In [1]: import numpy as np

In [2]: np.set_printoptions(precision=2, suppress=True, linewidth=200, legacy="1.25")

In [3]: def tidy(a):
   ...:     return np.round(a, 2) + 0
   ...: 

In [4]: X = np.loadtxt("w.csv", delimiter=",")

In [5]: tidy(X)
Out[5]: 
array([[  53.17,  -56.46,   -9.38,   55.43],
       [  32.91,  -32.81,   -6.85,   35.69],
       [  28.37,  -27.38,   -6.3 ,   31.07],
       [  21.05,  -18.51,   -5.42,   23.42],
       [  20.29,  -17.59,   -5.33,   22.6 ],
       [  16.85,  -13.38,   -4.91,   18.86],
       [  16.64,  -13.12,   -4.88,   18.63],
       [  15.65,  -11.91,   -4.76,   17.53],
       [   8.58,   -3.31,   -3.78,    9.27],
       [   3.54,    1.41,   -2.46,    2.9 ],
       [   3.46,    1.44,   -2.42,    2.8 ],
       [   2.2 ,    1.45,   -1.69,    1.43],
       [   1.52,    1.12,   -1.19,    0.86],
       [   0.71,    0.55,   -0.55,    0.35],
       [  -3.33,   -2.19,    2.39,   -1.17],
       [  -9.67,   -4.38,    6.14,   -3.16],
       [ -10.59,   -4.56,    6.63,   -3.46],
       [ -31.98,   -4.38,   16.59,  -11.34],
       [ -58.68,    1.03,   27.28,  -22.59],
       [ -65.44,    2.85,   29.84,  -25.58],
       [-104.21,   15.4 ,   43.85,  -43.48],
       [-111.61,   18.09,   46.42,  -47.01]])

In [6]: # looks like rank 3

In [7]: rk = np.linalg.matrix_rank(X)

In [8]: rk
Out[8]: 3

In [9]: N = np.linalg.svd(X)[2][rk:].T

In [10]: [int(np.linalg.matrix_rank(np.delete(X, i, axis=0))) for i in range(22)]
Out[10]: [3, 3, 3, 3, 3, 3, 3, 3, 3, 3, 3, 3, 3, 3, 3, 3, 3, 3, 3, 3, 3, 3]

In [11]: tidy(N @ N.T)
Out[11]: 
array([[0.12, 0.12, 0.3 , 0.05],
       [0.12, 0.11, 0.28, 0.05],
       [0.3 , 0.28, 0.75, 0.12],
       [0.05, 0.05, 0.12, 0.02]])

In [12]: N.shape
Out[12]: (4, 1)

In [13]: C = X[[18, 5]].astype(float)

In [14]: for _ in range(7):
    ...:     lab = np.linalg.norm(X[:, None] - C, axis=-1).argmin(axis=1)
    ...:     C = np.array([X[lab == j].mean(axis=0) for j in range(2)])
    ...: 

In [15]: lab
Out[15]: array([1, 1, 1, 1, 1, 1, 1, 1, 1, 1, 1, 1, 1, 1, 1, 1, 1, 0, 0, 0, 0, 0])

In [16]: np.abs(C[1] - C[0]).argmax()
Out[16]: 0

In [17]: tidy(C)
Out[17]: 
array([[-74.38,   6.6 ,  32.8 , -30.  ],
       [ 11.84, -11.74,  -2.63,  13.71]])

In [18]: f, v = C[1], C[0]

In [19]: print(tidy(f @ v))
-1456.06

In [20]: p = (f @ v) / (f @ f) * f

In [21]: tidy((v - p) @ f)
Out[21]: 0.0

In [22]: left, sig, Vt = np.linalg.svd(X, full_matrices=False)

In [23]: np.allclose(left * sig @ Vt, X)
Out[23]: True

In [24]: print(tidy(np.sqrt((sig ** 2).sum())), tidy(np.linalg.norm(X)))
254.74 254.74

In [25]: print(tidy(left.T @ left))
[[1. 0. 0. 0.]
 [0. 1. 0. 0.]
 [0. 0. 1. 0.]
 [0. 0. 0. 1.]]

In [26]: left.shape, sig.shape, Vt.shape
Out[26]: ((22, 4), (4,), (4, 4))

In [27]: print((sig > 1e-8).sum())
3

In [28]: lab = X[:, 1] > np.median(X[:, 1])

In [29]: f = X[lab].mean(axis=0) - X[~lab].mean(axis=0)

In [30]: print(((X - X.mean(axis=0)) @ f > 0).astype(int))
[0 0 0 0 0 0 0 0 0 0 0 0 0 0 1 1 1 1 1 1 1 1]

In [31]: np.argsort(-np.abs(f).round(6), kind="stable")
Out[31]: array([0, 3, 1, 2])

In [32]: tidy(f)
Out[32]: array([-43.27,  22.03,  14.2 , -29.77])

In [33]: lab.astype(int)
Out[33]: array([0, 0, 0, 0, 0, 0, 0, 0, 1, 1, 1, 1, 1, 1, 1, 0, 0, 0, 1, 1, 1, 1])

In [34]: arr = np.load("out16.npy")

In [35]: tidy(arr)
Out[35]: 
array([[-0.7 , -0.59,  0.4 ],
       [-0.14, -0.43, -0.89],
       [ 0.7 , -0.68,  0.22]])

In [36]: rng = np.random.default_rng(72537)

In [37]: lab = rng.permutation(3)

In [38]: lab
Out[38]: array([0, 2, 1])

In [39]: B = arr[lab][:, lab]

In [40]: tidy(np.trace(B))
Out[40]: -0.91

In [41]: tidy(np.sort(np.abs(np.linalg.eigvals(B))))
Out[41]: array([1., 1., 1.])

In [42]: tidy(np.linalg.det(B)), tidy(np.linalg.det(arr[lab]))
Out[42]: (1.0, -1.0)

In [43]: tidy(B)
Out[43]: 
array([[-0.7 ,  0.4 , -0.59],
       [ 0.7 ,  0.22, -0.68],
       [-0.14, -0.89, -0.43]])
